$ ipython --no-banner

In [1]: import numpy as np

In [2]: from numpy import linalg as LA

In [3]: np.set_printoptions(precision=2, suppress=True, linewidth=160)

In [4]: m1 = np.load("layer2.npy")

In [5]: m1
Out[5]: 
array([[-1,  0, -2],
       [ 0,  1, -1],
       [ 0,  0,  2]])

In [6]: x = np.array([0, 1, 3])

In [7]: m1 @ np.eye(3)[0]
Out[7]: array([-1.,  0.,  0.])

In [8]: m1 * x
Out[8]: 
array([[ 0,  0, -6],
       [ 0,  1, -3],
       [ 0,  0,  6]])

In [9]: (m1 @ x).argmax()
Out[9]: np.int64(2)

In [10]: m1 @ x
Out[10]: array([-6, -2,  6])

In [11]: m1 @ (2 * x)
Out[11]: array([-12,  -4,  12])

In [12]: x = np.array([2, 2, -2])

In [13]: target = m1 @ x

In [14]: b, lr = np.zeros(3), 1 / LA.norm(m1, 2) ** 2

In [15]: for i in range(40):
    ...:     b -= lr * m1.T @ (m1 @ b - target)
    ...:     if i % 10 == 0: print(i, round(LA.norm(m1 @ b - target), 2))
    ...: 
0 2.55
10 0.97
20 0.44
30 0.24

In [16]: b
Out[16]: array([ 1.79,  2.07, -1.94])

In [17]: F = np.load("sample9.npy")

In [18]: F
Out[18]: 
array([[  5, -13,  -8],
       [-13,  41,  28],
       [ -8,  28,  20]])

In [19]: [round(float(x), 2) for x in LA.svd(F, compute_uv=False)[:3]]
Out[19]: [64.32, 1.68, 0.0]

In [20]: LA.cond(F) > 100
Out[20]: np.True_

In [21]: np.argsort(-LA.norm(F, axis=0).round(6), kind="stable")[:3]
Out[21]: array([1, 2, 0])

In [22]: Y = F[0, 0] * F[1:] - np.outer(F[1:, 0], F[0])

In [23]: Y
Out[23]: 
array([[ 0, 36, 36],
       [ 0, 36, 36]])

In [24]: LA.matrix_rank(Y), LA.matrix_rank(F)
Out[24]: (np.int64(1), np.int64(2))

In [25]: np.flatnonzero(~Y.round(6).any(axis=1))
Out[25]: array([], dtype=int64)

In [26]: U, sigma, vt = LA.svd(F)

In [27]: sigma.round(2) + 0
Out[27]: array([64.32,  1.68,  0.  ])

In [28]: Y = U[:, :2] @ np.diag(sigma[:2]) @ vt[:2]

In [29]: LA.matrix_rank(F, rtol=0.05)
Out[29]: np.int64(1)

In [30]: round(float(LA.norm(F - Y) / LA.norm(F)), 2)
Out[30]: 0.0

In [31]: np.round(np.abs(F - Y).max(), 2)
Out[31]: np.float64(0.0)

In [32]: U, sigma, vt = LA.svd(F)

In [33]: vecs = vt[:(sigma > 1e-8).sum()]

In [34]: rng = np.random.default_rng(92190)

In [35]: x = F[0] + 3 * F[2] + rng.integers(2) * np.eye(3)[2]

In [36]: x
Out[36]: array([-19.,  71.,  53.])

In [37]: vecs.T @ vecs
Out[37]: 
array([[ 0.67, -0.33,  0.33],
       [-0.33,  0.67,  0.33],
       [ 0.33,  0.33,  0.67]])

In [38]: LA.matrix_rank(np.vstack([F, x]))
Out[38]: np.int64(3)

In [39]: round(float(LA.norm(x - vecs.T @ vecs @ x)), 2)
Out[39]: 0.58

In [40]: w, vecs = LA.eigh(F)

In [41]: (w > 1e-8).sum(), (w < -1e-8).sum()
Out[41]: (np.int64(2), np.int64(0))

In [42]: np.abs(vecs[:, -1])
Out[42]: array([0.25, 0.8 , 0.55])

In [43]: W0 = np.array([[13, 3, 15, -11], [-6, 4, 15, -3], [27, 3, 18, -18]])

In [44]: round(LA.norm(W0, "nuc"), 2)
Out[44]: np.float64(60.32)

In [45]: round(float(LA.norm(W0[1] - W0[2])), 2)
Out[45]: 36.39

In [46]: r = LA.matrix_rank(W0)

In [47]: r
Out[47]: np.int64(2)

In [48]: null = LA.svd(W0)[2][r:].T

In [49]: null.shape
Out[49]: (4, 2)

In [50]: null @ null.T
Out[50]: 
array([[ 0.14,  0.07,  0.1 ,  0.32],
       [ 0.07,  0.94, -0.21,  0.05],
       [ 0.1 , -0.21,  0.15,  0.27],
       [ 0.32,  0.05,  0.27,  0.76]])

In [51]: U, sigma, vt = LA.svd(W0)

In [52]: sigma.round(2) + 0
Out[52]: array([43.89, 16.43,  0.  ])

In [53]: np.argmax(sigma[:-1] / (sigma[1:] + 1e-6)) + 1
Out[53]: np.int64(2)

In [54]: Y = U[:, :2] @ np.diag(sigma[:2]) @ vt[:2]

In [55]: round(LA.norm(W0 - Y) / LA.norm(W0), 2)
Out[55]: np.float64(0.0)

In [56]: LA.matrix_rank(W0, rtol=0.05)
Out[56]: np.int64(2)

In [57]: Y = np.array([[0, 2], [-2, 1]])

In [58]: cent = np.kron(Y, W0)

In [59]: LA.matrix_rank(cent)
Out[59]: np.int64(4)

In [60]: Y = np.array([[-4, -9, 3, 7], [9, 0, -9, -3], [9, 0, -5, 1], [-5, 5, -9, 6]])

In [61]: M = np.triu(Y, 1)

In [62]: M
Out[62]: 
array([[ 0, -9,  3,  7],
       [ 0,  0, -9, -3],
       [ 0,  0,  0,  1],
       [ 0,  0,  0,  0]])

In [63]: U, sigma, vt = LA.svd(M)

In [64]: vecs = vt[:(sigma > 1e-8).sum()]

In [65]: x = M[0] + 2 * M[3] + rng.integers(2) * np.eye(4)[2]

In [66]: x
Out[66]: array([ 0., -9.,  4.,  7.])

In [67]: np.allclose(vecs.T @ vecs @ x, x)
Out[67]: True

In [68]: np.diag(vecs.T @ vecs)
Out[68]: array([0., 1., 1., 1.])

In [69]: LA.matrix_rank(np.vstack([M, x]))
Out[69]: np.int64(3)

In [70]: np.round(vecs.T @ vecs, 2) + 0
Out[70]: 
array([[0., 0., 0., 0.],
       [0., 1., 0., 0.],
       [0., 0., 1., 0.],
       [0., 0., 0., 1.]])

In [71]: idx = rng.permutation(4)

In [72]: idx
Out[72]: array([3, 1, 0, 2])

In [73]: Y = M[idx][:, idx]

In [74]: Y
Out[74]: 
array([[ 0,  0,  0,  0],
       [-3,  0,  0, -9],
       [ 7, -9,  0,  3],
       [ 1,  0,  0,  0]])

In [75]: np.sort(np.abs(LA.eigvals(Y)))
Out[75]: array([0., 0., 0., 0.])

In [76]: round(LA.det(Y), 2), round(float(LA.det(M[idx])), 2)
Out[76]: (np.float64(0.0), 0.0)

In [77]: np.allclose(Y, M)
Out[77]: False

In [78]: r = LA.matrix_rank(Y)

In [79]: r
Out[79]: np.int64(3)

In [80]: null = LA.svd(Y)[2][r:].T

In [81]: null @ null.T
Out[81]: 
array([[0., 0., 0., 0.],
       [0., 0., 0., 0.],
       [0., 0., 1., 0.],
       [0., 0., 0., 0.]])

In [82]: [int(LA.matrix_rank(np.delete(Y, i, axis=0))) for i in range(4)]
Out[82]: [3, 2, 2, 2]

In [83]: np.allclose(Y @ null, 0)
Out[83]: True

In [84]: [int(LA.matrix_rank(Y[:, :j + 1])) for j in range(4)]
Out[84]: [1, 2, 2, 3]

In [85]: [int(LA.matrix_rank(Y[:i])) for i in range(1, len(Y) + 1)]
Out[85]: [0, 1, 2, 3]

In [86]: round(float(LA.det(2 * M)), 2), np.round(LA.det(M), 2)
Out[86]: (0.0, np.float64(0.0))

In [87]: LA.eigvals(M)
Out[87]: array([0., 0., 0., 0.])

In [88]: np.einsum("ij,ji->", M, M)
Out[88]: np.int64(0)

In [89]: round(LA.eigvals(M).sum().real, 2)
Out[89]: np.float64(0.0)

In [90]: round(float(LA.det(M.T)), 2)
Out[90]: 0.0

In [91]: np.sort(LA.eigvals(M))
Out[91]: array([0., 0., 0., 0.])

In [92]: np.prod(np.diag(M)), np.round(LA.det(M), 2)
Out[92]: (np.int64(0), np.float64(0.0))

In [93]: M @ M
Out[93]: 
array([[ 0,  0, 81, 30],
       [ 0,  0,  0, -9],
       [ 0,  0,  0,  0],
       [ 0,  0,  0,  0]])

In [94]: X = np.load("arr.npy")

In [95]: X
Out[95]: 
array([[ 0.6,  0.5, -0.5, -0.1],
       [ 0.2,  0.4, -0.5,  0.8],
       [ 0.6, -1.9, -0.6, -0.3]])

In [96]: w1 = np.array([[7, 9], [4, 3], [5, 9], [0, 3]])

In [97]: b = np.array([-1, -1])

In [98]: hid = np.maximum(X @ w1 + b, 0)

In [99]: (hid > 0).astype(int)
Out[99]: 
array([[1, 1],
       [0, 0],
       [0, 0]])

In [100]: LA.matrix_rank(hid)
Out[100]: np.int64(1)

In [101]: (hid > 0).mean(axis=0)
Out[101]: array([0.33, 0.33])

In [102]: cent = np.array([[1, 2], [-2, 2]])

In [103]: hid @ cent
Out[103]: 
array([[0.5, 7.6],
       [0. , 0. ],
       [0. , 0. ]])

In [104]: w1 @ cent
Out[104]: 
array([[-11,  32],
       [ -2,  14],
       [-13,  28],
       [ -6,   6]])

In [105]: U, sigma, vt = LA.svd(X, full_matrices=False)

In [106]: np.allclose(U * sigma @ vt, X)
Out[106]: True

In [107]: np.abs(U[:, 0]).round(6).argmax()
Out[107]: np.int64(2)

In [108]: np.abs(vt[0])
Out[108]: array([0.23, 0.93, 0.21, 0.2 ])

In [109]: (sigma > 1e-8).sum()
Out[109]: np.int64(3)

In [110]: sigma / sigma[0]
Out[110]: array([1.  , 0.55, 0.32])

In [111]: round(float(np.sqrt((sigma ** 2).sum())), 2), round(float(LA.norm(X)), 2)
Out[111]: (2.53, 2.53)

In [112]: J = np.load("case5.npy")

In [113]: J
Out[113]: 
array([[-1.,  0.],
       [ 0.,  1.]])

In [114]: x = np.array([-3, 2])

In [115]: round(float(LA.det(J)), 2)
Out[115]: -1.0

In [116]: [p for p in range(1, 25) if np.allclose(LA.matrix_power(J, p), np.eye(2))]
Out[116]: [2, 4, 6, 8, 10, 12, 14, 16, 18, 20, 22, 24]

In [117]: round(LA.norm(x), 2), np.round(LA.norm(J @ x), 2)
Out[117]: (np.float64(3.61), np.float64(3.61))

In [118]: np.sort(np.abs(np.degrees(np.angle(LA.eigvals(J)))))
Out[118]: array([  0., 180.])

In [119]: LA.inv(J)
Out[119]: 
array([[-1., -0.],
       [ 0.,  1.]])

In [120]: np.einsum("ij,ji->", J, J)
Out[120]: np.float64(2.0)

In [121]: np.round(LA.det(J[::-1]), 2)
Out[121]: np.float64(1.0)

In [122]: np.kron(np.eye(2, dtype=int), J)
Out[122]: 
array([[-1.,  0., -0.,  0.],
       [ 0.,  1.,  0.,  0.],
       [-0.,  0., -1.,  0.],
       [ 0.,  0.,  0.,  1.]])

In [123]: round(float(LA.det(J.T)), 2)
Out[123]: -1.0

In [124]: x = np.array([2, 0])

In [125]: a = np.maximum(J @ x, 0)

In [126]: np.tanh(J @ x)
Out[126]: array([-0.96,  0.  ])

In [127]: [int(LA.matrix_rank(LA.matrix_power(J, p))) for p in range(1, 3)]
Out[127]: [2, 2]

In [128]: np.prod(np.diag(J)), np.round(LA.det(J), 2)
Out[128]: (np.float64(-1.0), np.float64(-1.0))

In [129]: LA.matrix_power(J - np.diag(np.diag(J)), 2)
Out[129]: 
array([[0., 0.],
       [0., 0.]])

In [130]: def softmax(z):
     ...:     e = np.exp(z - z.max(axis=-1, keepdims=True))
     ...:     return e / e.sum(axis=-1, keepdims=True)
     ...: 

In [131]: softmax(J[0] + 3)
Out[131]: array([0.27, 0.73])

In [132]: softmax(J).sum(axis=1)
Out[132]: array([1., 1.])

In [133]: np.round(softmax(10 * J[0]), 2) + 0
Out[133]: array([0., 1.])

In [134]: softmax(J[0])
Out[134]: array([0.27, 0.73])

In [135]: att = J @ J.T / np.sqrt(2)

In [136]: softmax(att)
Out[136]: 
array([[0.67, 0.33],
       [0.33, 0.67]])

In [137]: Y = np.array([[-4, 3], [-5, -2], [2, 8]])

In [138]: feats = np.tile(Y, (2, 3))

In [139]: feats
Out[139]: 
array([[-4,  3, -4,  3, -4,  3],
       [-5, -2, -5, -2, -5, -2],
       [ 2,  8,  2,  8,  2,  8],
       [-4,  3, -4,  3, -4,  3],
       [-5, -2, -5, -2, -5, -2],
       [ 2,  8,  2,  8,  2,  8]])

In [140]: softmax(feats[4] + -3)
Out[140]: array([0.02, 0.32, 0.02, 0.32, 0.02, 0.32])

In [141]: softmax(feats[4])
Out[141]: array([0.02, 0.32, 0.02, 0.32, 0.02, 0.32])

In [142]: att = feats @ feats.T / np.sqrt(6)

In [143]: np.round(softmax(att + np.triu(np.full(att.shape, -np.inf), 1)), 2) + 0
Out[143]: 
array([[1. , 0. , 0. , 0. , 0. , 0. ],
       [0. , 1. , 0. , 0. , 0. , 0. ],
       [0. , 0. , 1. , 0. , 0. , 0. ],
       [0.5, 0. , 0. , 0.5, 0. , 0. ],
       [0. , 0.5, 0. , 0. , 0.5, 0. ],
       [0. , 0. , 0.5, 0. , 0. , 0.5]])

In [144]: softmax(att)[4] @ feats
Out[144]: array([-5., -2., -5., -2., -5., -2.])

In [145]: softmax(att).round(6).argmax(axis=1)
Out[145]: array([0, 1, 2, 0, 1, 2])

In [146]: U, sigma, vt = LA.svd(feats)

In [147]: np.argmax(sigma[:-1] / (sigma[1:] + 1e-6)) + 1
Out[147]: np.int64(2)

In [148]: Y = U[:, :2] @ np.diag(sigma[:2]) @ vt[:2]

In [149]: LA.matrix_rank(feats, rtol=0.05)
Out[149]: np.int64(2)

In [150]: LA.matrix_rank(Y)
Out[150]: np.int64(2)

In [151]: np.round(LA.norm(feats - Y, 2), 2), np.round(sigma[2], 2)
Out[151]: (np.float64(0.0), np.float64(0.0))

In [152]: np.allclose(feats, feats.T)
Out[152]: False

In [153]: np.trace(feats)
Out[153]: np.int64(2)

In [154]: feats @ feats
Out[154]: 
array([[  7,  -9,   7,  -9,   7,  -9],
       [ 49, -63,  49, -63,  49, -63],
       [-70,  90, -70,  90, -70,  90],
       [  7,  -9,   7,  -9,   7,  -9],
       [ 49, -63,  49, -63,  49, -63],
       [-70,  90, -70,  90, -70,  90]])

In [155]: np.round(np.sort(np.abs(LA.eigvals(feats))), 2) + 0
Out[155]: array([0., 0., 0., 0., 0., 2.])

In [156]: np.unique(feats.round(6), axis=0).shape
Out[156]: (3, 6)

In [157]: round(float(np.trace(LA.pinv(feats) @ feats)), 2)
Out[157]: 2.0

In [158]: feats @ LA.pinv(feats) @ feats
Out[158]: 
array([[-4.,  3., -4.,  3., -4.,  3.],
       [-5., -2., -5., -2., -5., -2.],
       [ 2.,  8.,  2.,  8.,  2.,  8.],
       [-4.,  3., -4.,  3., -4.,  3.],
       [-5., -2., -5., -2., -5., -2.],
       [ 2.,  8.,  2.,  8.,  2.,  8.]])

In [159]: np.abs(np.diag(LA.qr(feats)[1])) > 1e-9
Out[159]: array([ True,  True, False, False, False, False])
